% python3 -q
>>> import numpy as np
>>> from numpy import linalg as LA
>>> np.set_printoptions(precision=2, suppress=True, linewidth=160, legacy="1.25")
>>> def tidy(a):
...     return np.round(a, 2) + 0
... 
>>> M = np.array([[5, 1, 2], [1, 2, 1], [0, 4, 5], [1, 0, 1], [9, 9, 6]])
>>> A2 = np.c_[M[:, :2] @ np.array([[0, 5], [-4, -3]]), np.array([-1, 2, 1, -2, 0])]
>>> print(A2)
[[ -4  22  -1]
 [ -8  -1   2]
 [-16 -12   1]
 [  0   5  -2]
 [-36  18   0]]
>>> print(LA.matrix_rank(np.c_[M, A2]))
4
>>> LA.matrix_rank(A2)
3
>>> def softmax(z):
...     e = np.exp(z - z.max(axis=-1, keepdims=True))
...     return e / e.sum(axis=-1, keepdims=True)
... 
>>> tidy(softmax(A2[4]))
array([0., 1., 0.])
>>> tidy(softmax(10 * A2[4]))
array([0., 1., 0.])
>>> print(tidy(softmax(A2[4] + 4)))
[0. 1. 0.]
>>> att = A2 @ A2.T / np.sqrt(3)
>>> tidy(softmax(att))
array([[0., 0., 0., 0., 1.],
       [0., 0., 0., 0., 1.],
       [0., 0., 1., 0., 0.],
       [1., 0., 0., 0., 0.],
       [0., 0., 0., 0., 1.]])
>>> print(softmax(att).round(6).argmax(axis=1))
[4 4 2 0 4]
>>> tidy(softmax(att)[4] @ A2)
array([-36.,  18.,   0.])
>>> W = np.array([[0, 0, 2], [2, 2, 0], [0, 0, 2]])
>>> b = np.array([-1, -2, 2])
>>> act = np.maximum(M @ W + b, 0)
>>> print((act > 0).astype(int))
[[1 0 1]
 [1 1 1]
 [1 1 1]
 [0 0 1]
 [1 1 1]]
>>> LA.matrix_rank(act)
3
>>> basis = np.array([[0, 3, 3], [1, 3, 1], [1, 1, 0]])
>>> act @ basis
array([[ 16,  19,   3],
       [  8,  21,  11],
       [ 18,  51,  27],
       [  6,   6,   0],
       [ 48, 131,  67]])
>>> W @ basis
array([[ 2,  2,  0],
       [ 2, 12,  8],
       [ 2,  2,  0]])
>>> (act @ basis).round(6).argmax(axis=1)
array([1, 1, 1, 0, 1])
>>> mat = np.array([[2.1, 0.2, 1.1],
...     [0.1, -0.7, 0.2],
...     [-0.3, -1.2, 0.5],
...     [0.6, -0.2, -0.1],
...     [-0.4, 1.8, -0.4],
...     [-0.7, 0.7, 0.7],
...     [1.4, 0.3, 0.1]])
>>> mat[:, 2] *= 5
>>> mat
array([[ 2.1,  0.2,  5.5],
       [ 0.1, -0.7,  1. ],
       [-0.3, -1.2,  2.5],
       [ 0.6, -0.2, -0.5],
       [-0.4,  1.8, -2. ],
       [-0.7,  0.7,  3.5],
       [ 1.4,  0.3,  0.5]])
>>> x = np.array([8, 1, 9])
>>> target = mat @ x
>>> tidy(LA.pinv(mat) @ mat)
array([[1., 0., 0.],
       [0., 1., 0.],
       [0., 0., 1.]])
>>> tidy(LA.solve(mat.T @ mat, mat.T @ target))
array([8., 1., 9.])
>>> rng = np.random.default_rng(65)
>>> target = target + 0.1 * rng.normal(size=7)
>>> tidy(target)
array([ 66.39,   9.12,  19.02,  -0.06, -19.46,  26.52,  16.01])
>>> b, *_ = LA.lstsq(mat, target)
>>> b.round()
array([8., 1., 9.])
>>> print(tidy(b))
[7.97 0.94 9.  ]
>>> tidy(LA.norm(target - mat @ b))
0.18
